% ipython --no-banner

In [1]: import numpy as np

In [2]: np.set_printoptions(suppress=True, linewidth=160)

In [3]: def rnd(a):
   ...:     return np.round(a, 2) + 0
   ...: 

In [4]: feats = np.loadtxt("out19.csv", delimiter=",")

In [5]: print(feats)
[[ 0.9  -1.78 -3.92]
 [ 0.08  6.22  4.12]
 [-1.36  4.41  7.18]
 [-0.92 -3.03  0.5 ]
 [-1.21 -2.41  1.82]
 [ 0.5  -7.38 -6.72]
 [ 0.8  -3.22 -4.61]
 [-1.02 -4.38 -0.22]
 [ 1.06 -8.59 -9.3 ]
 [ 0.99 -0.4  -3.18]
 [ 1.07  1.01 -2.51]
 [ 0.63  3.62  0.79]
 [-0.68  4.61  5.33]]

In [6]: proj = feats @ np.linalg.solve(feats.T @ feats, feats.T)

In [7]: print(np.allclose(proj @ proj, proj))
True

In [8]: print(rnd(np.abs(np.linalg.svd(feats)[2][-1])))
[0.92 0.23 0.31]

In [9]: print(rnd(np.linalg.norm(feats, 2) / np.linalg.norm(feats)))
0.95

In [10]: print(np.linalg.cond(feats) > 100)
True

In [11]: print(np.argsort(-np.linalg.norm(feats, axis=0).round(6), kind="stable")[:3])
[2 1 0]

In [12]: C = feats[[0, 10]].astype(float)

In [13]: for _ in range(5):
    ...:     lab = np.linalg.norm(feats[:, None] - C, axis=-1).argmin(axis=1)
    ...:     C = np.array([feats[lab == j].mean(axis=0) for j in range(2)])
    ...: 

In [14]: print(lab)
[0 1 1 0 0 0 0 0 0 0 0 1 1]

In [15]: print(np.abs(C[1] - C[0]).argmax())
1

In [16]: print(rnd(C))
[[ 0.24 -3.35 -3.13]
 [-0.33  4.72  4.36]]

In [17]: X = np.load("case5.npy")

In [18]: print(X)
[[  6   6  29   8  24]
 [ 15 -12   5  20  -3]
 [  9   6  36  12  29]
 [ 24 -18  11  32  -2]
 [ -9  18  24 -12  27]]

In [19]: # rows and columns are dependent

In [20]: theta = np.radians(60)

In [21]: Rm = np.eye(5)

In [22]: Rm[1, 1] = Rm[0, 0] = np.cos(theta)

In [23]: Rm[1, 0], Rm[0, 1] = -np.sin(theta), np.sin(theta)

In [24]: print(rnd(Rm))
[[ 0.5   0.87  0.    0.    0.  ]
 [-0.87  0.5   0.    0.    0.  ]
 [ 0.    0.    1.    0.    0.  ]
 [ 0.    0.    0.    1.    0.  ]
 [ 0.    0.    0.    0.    1.  ]]

In [25]: out = X @ Rm.T

In [26]: print(np.allclose(np.linalg.norm(X, axis=1), np.linalg.norm(out, axis=1)))
True

In [27]: print(np.linalg.matrix_rank(X, rtol=0.1))
2

In [28]: print([round(float(x), 2) for x in np.linalg.svd(X, compute_uv=False)[:3]])
[72.65, 58.13, 0.0]

In [29]: print(np.linalg.cond(X) > 100)
True

In [30]: r = np.linalg.matrix_rank(X)

In [31]: print(r)
2

In [32]: N = np.linalg.svd(X)[2][r:].T

In [33]: print(rnd(X @ N))
[[0. 0. 0.]
 [0. 0. 0.]
 [0. 0. 0.]
 [0. 0. 0.]
 [0. 0. 0.]]

In [34]: print(N.shape)
(5, 3)

In [35]: print(np.allclose(X @ N, 0))
True
